>>> import numpy as np
>>> import numpy.linalg as la
>>> np.set_printoptions(precision=2, suppress=True, linewidth=140, sign=" ")
>>> def tidy(a):
...     return np.round(a, 2) + 0
... 
>>> X = np.loadtxt("out0.csv", delimiter=",")
>>> print(tidy(X))
[[-2.53 -0.69 -1.45]
 [ 1.47  0.13 -2.61]
 [ 0.67 -2.92  0.23]]
>>> print(tidy(X.T @ X))
[[ 9.  0.  0.]
 [ 0.  9.  0.]
 [ 0.  0.  9.]]
>>> print(tidy(la.norm(X, axis=0)))
[ 3.  3.  3.]
>>> tidy(X @ X.T)
array([[ 9.,  0.,  0.],
       [ 0.,  9.,  0.],
       [ 0.,  0.,  9.]])
>>> Q, Rm = la.qr(X)
>>> abs(Rm[0, 0]), tidy(la.norm(X[:, 0]))
(np.float64(3.0), np.float64(3.0))
>>> tidy(np.abs(np.diag(Rm)))
array([ 3.,  3.,  3.])
>>> np.allclose(Rm.T @ Rm, X.T @ X)
True
>>> tidy(Q @ Rm)
array([[-2.53, -0.69, -1.45],
       [ 1.47,  0.13, -2.61],
       [ 0.67, -2.92,  0.23]])
>>> print(tidy(np.trace(Q @ Q.T)))
3.0
>>> u = np.array([2, -1, 1, -2, 2])
>>> M = u[np.abs(np.subtract.outer(np.arange(5), np.arange(5)))]
>>> M
array([[ 2, -1,  1, -2,  2],
       [-1,  2, -1,  1, -2],
       [ 1, -1,  2, -1,  1],
       [-2,  1, -1,  2, -1],
       [ 2, -2,  1, -1,  2]])
>>> # equal to its transpose
>>> x = np.array([-2, -2, 2, -1, 2])
>>> h1 = np.maximum(M @ x, 0)
>>> print(M.T @ h1)
[ 33 -27  27 -26  33]
>>> np.flatnonzero(h1 > 1e-9)
array([ 0,  2,  4])
>>> h1
array([ 6,  0,  7,  0,  7])
>>> print(np.maximum(M @ x, 0) - np.maximum(-M @ x, 0))
[ 6 -9  7 -4  7]
>>> vals, V = la.eigh(M)
>>> tidy(la.svd(M, compute_uv=False))
array([ 7.29,  1.62,  1.28,  0.62,  0.43])
>>> np.abs(V[:, -1]).round(6).argmax()
np.int64(0)
>>> tidy(V.T @ V)
array([[ 1.,  0.,  0.,  0.,  0.],
       [ 0.,  1.,  0.,  0.,  0.],
       [ 0.,  0.,  1.,  0.,  0.],
       [ 0.,  0.,  0.,  1.,  0.],
       [ 0.,  0.,  0.,  0.,  1.]])
>>> Uu, sig, vt = la.svd(M, full_matrices=False)
>>> print(tidy(sig))
[ 7.29  1.62  1.28  0.62  0.43]
>>> np.abs(Uu[:, 0]).round(6).argmax()
np.int64(0)
>>> tidy(Uu.T @ M @ vt.T)
array([[ 7.29,  0.  ,  0.  ,  0.  ,  0.  ],
       [ 0.  ,  1.62,  0.  ,  0.  ,  0.  ],
       [ 0.  ,  0.  ,  1.28,  0.  ,  0.  ],
       [ 0.  ,  0.  ,  0.  ,  0.62,  0.  ],
       [ 0.  ,  0.  ,  0.  ,  0.  ,  0.43]])
>>> Uu.shape, sig.shape, vt.shape
((5, 5), (5,), (5, 5))
>>> print(tidy(Uu.T @ Uu))
[[ 1.  0.  0.  0.  0.]
 [ 0.  1.  0.  0.  0.]
 [ 0.  0.  1.  0.  0.]
 [ 0.  0.  0.  1.  0.]
 [ 0.  0.  0.  0.  1.]]
>>> tidy(np.abs(vt[0]))
array([ 0.5 ,  0.43,  0.35,  0.43,  0.5 ])
>>> Q, Rm = la.qr(M)
>>> tidy(abs(Rm[0, 0])), tidy(la.norm(M[:, 0]))
(np.float64(3.74), np.float64(3.74))
>>> print(tidy(np.abs(np.diag(Rm))))
[ 3.74  1.54  1.36  0.72  0.71]
>>> tidy(Q @ Rm)
array([[ 2., -1.,  1., -2.,  2.],
       [-1.,  2., -1.,  1., -2.],
       [ 1., -1.,  2., -1.,  1.],
       [-2.,  1., -1.,  2., -1.],
       [ 2., -2.,  1., -1.,  2.]])
>>> np.allclose(Rm.T @ Rm, M.T @ M)
True
>>> print(tidy(Rm))
[[-3.74  2.94 -2.41  3.21 -3.47]
 [ 0.   -1.54  0.6   0.28  1.16]
 [ 0.    0.   -1.36  0.33  0.04]
 [ 0.    0.    0.   -0.72  0.27]
 [ 0.    0.    0.    0.   -0.71]]
>>> tidy(Q.T @ Q)
array([[ 1.,  0.,  0.,  0.,  0.],
       [ 0.,  1.,  0.,  0.,  0.],
       [ 0.,  0.,  1.,  0.,  0.],
       [ 0.,  0.,  0.,  1.,  0.],
       [ 0.,  0.,  0.,  0.,  1.]])
>>> rng = np.random.default_rng(64650)
>>> mat = (rng.random((3, 3)) < 0.3) + np.eye(3)
>>> mat /= mat.sum(axis=1, keepdims=True)
>>> mat
array([[ 0.5,  0.5,  0. ],
       [ 0. ,  1. ,  0. ],
       [ 0. ,  0. ,  1. ]])
>>> # triangular: eigenvalues sit on the diagonal
>>> A2 = la.inv(mat)
>>> tidy(la.det(mat) * A2)
array([[ 1. , -0.5,  0. ],
       [ 0. ,  0.5,  0. ],
       [ 0. ,  0. ,  0.5]])
>>> print(mat @ A2)
[[ 1.  0.  0.]
 [ 0.  1.  0.]
 [ 0.  0.  1.]]
>>> tidy(la.cond(mat))
np.float64(2.62)
>>> idx = rng.permutation(3)
>>> idx
array([ 2,  1,  0])
>>> A2 = mat[idx][:, idx]
>>> tidy(la.det(A2)), tidy(la.det(mat[idx]))
(np.float64(0.5), np.float64(-0.5))
>>> np.diag(A2)
array([ 1. ,  1. ,  0.5])
>>> la.matrix_rank(mat - mat[0, 0] * np.eye(3))
np.int64(2)
>>> tidy(la.matrix_power(mat - np.diag(np.diag(mat)), 3))
array([[ 0.,  0.,  0.],
       [ 0.,  0.,  0.],
       [ 0.,  0.,  0.]])
>>> mat @ mat
array([[ 0.25,  0.75,  0.  ],
       [ 0.  ,  1.  ,  0.  ],
       [ 0.  ,  0.  ,  1.  ]])
>>> gram = mat.T @ mat
>>> tidy(la.eigvalsh(gram)[::-1])
array([ 1.31,  1.  ,  0.19])
>>> np.allclose(gram, gram.T)
True
>>> np.diag(gram)
array([ 0.25,  1.25,  1.  ])
>>> gram
array([[ 0.25,  0.25,  0.  ],
       [ 0.25,  1.25,  0.  ],
       [ 0.  ,  0.  ,  1.  ]])
>>> np.trace(gram), (mat ** 2).sum()
(np.float64(2.5), np.float64(2.5))
>>> tidy(la.svd(mat, compute_uv=False) ** 2)
array([ 1.31,  1.  ,  0.19])
>>> def softmax(z):
...     e = np.exp(z - z.max(axis=-1, keepdims=True))
...     return e / e.sum(axis=-1, keepdims=True)
... 
>>> tidy(softmax(10 * gram[0]))
array([ 0.48,  0.48,  0.04])
>>> tidy(softmax(gram[0] + 5))
array([ 0.36,  0.36,  0.28])
>>> scores = gram @ gram.T / np.sqrt(3)
>>> tidy(softmax(scores)[0] @ gram)
array([ 0.17,  0.55,  0.3 ])
>>> softmax(scores).round(6).argmax(axis=1)
array([ 1,  1,  2])
>>> E = np.array([[4.59, 1.08, -2.08, -3.6],
...     [-4.73, 3.06, -5.81, 4.25],
...     [-3.09, -4.3, 0.68, -4.62]])
>>> E
array([[ 4.59,  1.08, -2.08, -3.6 ],
       [-4.73,  3.06, -5.81,  4.25],
       [-3.09, -4.3 ,  0.68, -4.62]])
>>> gram = E.T @ E
>>> print(tidy(np.trace(gram)), tidy((E ** 2).sum()))
172.92 172.92
>>> (E @ E.T).shape
(3, 3)
>>> tidy(gram)
array([[ 52.99,   3.77,  15.83, -22.35],
       [  3.77,  29.02, -22.95,  28.98],
       [ 15.83, -22.95,  38.54, -20.35],
       [-22.35,  28.98, -20.35,  52.37]])
>>> print(tidy(la.svd(E, compute_uv=False) ** 2))
[ 99.98  48.95  23.99]
>>> print(tidy(np.diag(gram)))
[ 52.99  29.02  38.54  52.37]
>>> print(tidy(E[0] @ E[1]))
-21.62
>>> tidy(la.norm(E[0] - E[1]))
np.float64(12.9)
>>> tidy(la.norm(E, axis=1))
array([ 6.29,  9.14,  7.06])
>>> tidy(la.norm(E, 2))
np.float64(10.0)
>>> E.ravel(order="F")
array([ 4.59, -4.73, -3.09,  1.08,  3.06, -4.3 , -2.08, -5.81,  0.68, -3.6 ,  4.25, -4.62])
>>> T = E.reshape(3, 2, -1)
>>> print(T[:, 0])
[[ 4.59  1.08]
 [-4.73  3.06]
 [-3.09 -4.3 ]]
>>> tidy(np.einsum("ihd,ihd->ih", T, T))
array([[ 22.23,  17.29],
       [ 31.74,  51.82],
       [ 28.04,  21.81]])
>>> F = np.load("x.npy")
>>> F
array([[ 0,  0,  1],
       [ 0,  0,  1],
       [ 1,  1,  0]])
>>> # columns 0 and 1 are equal
>>> np.trace(F @ F @ F) // 6
np.int64(0)
>>> F @ F
array([[ 1,  1,  0],
       [ 1,  1,  0],
       [ 0,  0,  2]])
>>> Lm = np.diag(F.sum(axis=1)) - F
>>> Lm
array([[ 1,  0, -1],
       [ 0,  1, -1],
       [-1, -1,  2]])
>>> print(tidy(la.eigvalsh(Lm)))
[ 0.  1.  3.]
>>> la.matrix_rank(Lm)
np.int64(2)
>>> (la.eigvalsh(Lm) < 1e-8).sum()
np.int64(1)
>>> round(la.det(Lm[1:, 1:]))
1
>>> np.einsum("ii->", F)
np.int64(0)
>>> tidy(la.det(F[::-1]))
np.float64(0.0)
>>> np.kron(np.eye(2, dtype=int), F)
array([[ 0,  0,  1,  0,  0,  0],
       [ 0,  0,  1,  0,  0,  0],
       [ 1,  1,  0,  0,  0,  0],
       [ 0,  0,  0,  0,  0,  1],
       [ 0,  0,  0,  0,  0,  1],
       [ 0,  0,  0,  1,  1,  0]])
>>> np.einsum("ij,ji->", F, F)
np.int64(4)
>>> vals, V = la.eigh(F)
>>> x = np.array([7, 2, 5])
>>> (np.sign(V[:, -1].round(6)) == np.sign(V[0, -1].round(6))).astype(int)
array([ 1,  1,  1])
>>> tidy(x @ F @ x / (x @ x)), tidy(vals[0]), tidy(vals[-1])
(np.float64(1.15), np.float64(-1.41), np.float64(1.41))
>>> np.abs(F).sum(axis=1).max(), tidy(np.abs(vals).max())
(np.int64(2), np.float64(1.41))
>>> [round(float(x), 2) for x in la.svd(F, compute_uv=False)[:3]]
[1.41, 1.41, 0.0]
>>> np.allclose(F[:-1].T @ la.lstsq(F[:-1].T, F[-1])[0], F[-1])
False
>>> tidy(F @ la.pinv(F) @ F)
array([[ 0.,  0.,  1.],
       [ 0.,  0.,  1.],
       [ 1.,  1.,  0.]])
>>> la.lstsq(F[:-1].T, F[-1])[2]
np.int32(1)
>>> A2 = np.array([[0, 1], [0, 2], [2, 1]])
>>> data = np.tile(A2, (2, 3))
>>> data
array([[ 0,  1,  0,  1,  0,  1],
       [ 0,  2,  0,  2,  0,  2],
       [ 2,  1,  2,  1,  2,  1],
       [ 0,  1,  0,  1,  0,  1],
       [ 0,  2,  0,  2,  0,  2],
       [ 2,  1,  2,  1,  2,  1]])
>>> # rank 2
>>> gram = data.T @ data
>>> gram
array([[  8,   4,   8,   4,   8,   4],
       [  4,  12,   4,  12,   4,  12],
       [  8,   4,   8,   4,   8,   4],
       [  4,  12,   4,  12,   4,  12],
       [  8,   4,   8,   4,   8,   4],
       [  4,  12,   4,  12,   4,  12]])
>>> tidy(la.svd(data, compute_uv=False) ** 2)
array([ 43.42,  16.58,   0.  ,   0.  ,   0.  ,   0.  ])
>>> np.allclose(gram, gram.T)
True
>>> Uu, sig, vt = la.svd(data)
>>> np.argmax(sig[:-1] / (sig[1:] + 1e-6)) + 1
np.int64(2)
>>> A2 = Uu[:, :2] @ np.diag(sig[:2]) @ vt[:2]
>>> la.matrix_rank(A2)
np.int64(2)
>>> tidy(np.abs(data - A2).max())
np.float64(0.0)
>>> print(tidy(la.norm(data - A2, 2)), tidy(sig[2]))
0.0 0.0
>>> print(la.cond(data) > 100)
True
>>> la.matrix_rank(data, rtol=0.1)
np.int64(2)
>>> tidy(la.norm(data, 2) / la.norm(data))
np.float64(0.85)
>>> K = np.load("a.npy")
>>> tidy(K)
array([[-2.47, -2.46,  0.81, -1.67, -0.61],
       [ 0.71, -2.31, -0.28,  2.78, -1.53],
       [-0.35,  0.4 , -3.32, -0.98, -1.93],
       [ 1.77,  0.44,  1.85, -1.39, -2.71],
       [ 2.47, -2.06, -0.9 , -1.61,  1.49]])
>>> A2 = np.array([[3, 9], [6, 4]])
>>> Z = np.kron(A2, K)
>>> tidy(la.norm(Z, 2)), tidy(la.norm(A2, 2) * la.norm(K, 2))
(np.float64(45.3), np.float64(45.3))
>>> u = np.array([4, 2])
>>> tidy(np.polyval(u, K[1]))
array([ 4.83, -7.24,  0.87, 13.12, -4.13])
>>> tidy(np.correlate(K[1], K[0], "full"))
array([-0.43,  0.22,  4.6 , -4.83,  0.  , 11.22, -7.39, -3.11,  3.79])
>>> tidy(K[:, 4] @ K[:, 2])
np.float64(0.0)
>>> print(tidy(la.pinv(K)))
[[-0.15  0.04 -0.02  0.11  0.15]
 [-0.15 -0.14  0.03  0.03 -0.13]
 [ 0.05 -0.02 -0.21  0.12 -0.06]
 [-0.1   0.17 -0.06 -0.09 -0.1 ]
 [-0.04 -0.1  -0.12 -0.17  0.09]]
>>> tidy(la.norm(K, axis=0))
array([ 4.,  4.,  4.,  4.,  4.])
>>> tidy(K.T @ K)
array([[ 16.,   0.,   0.,   0.,   0.],
       [  0.,  16.,   0.,   0.,   0.],
       [  0.,   0.,  16.,   0.,   0.],
       [  0.,   0.,   0.,  16.,   0.],
       [  0.,   0.,   0.,   0.,  16.]])
>>> tidy(la.svd(K, compute_uv=False))
array([ 4.,  4.,  4.,  4.,  4.])
>>> A2 = np.array([[2, 3, 2, 0], [3, 2, 3, 3], [2, 1, 1, 1], [2, 1, 2, 3]])
>>> A = np.triu(A2, 1)
>>> A
array([[ 0,  3,  2,  0],
       [ 0,  0,  3,  3],
       [ 0,  0,  0,  1],
       [ 0,  0,  0,  0]])
>>> # looks like rank 3
>>> np.argsort(-la.norm(A, axis=0).round(6), kind="stable")[:3]
array([ 2,  3,  1])
>>> tidy(la.norm(A, 2) / la.norm(A))
np.float64(0.83)
>>> la.cond(A) > 100
np.True_
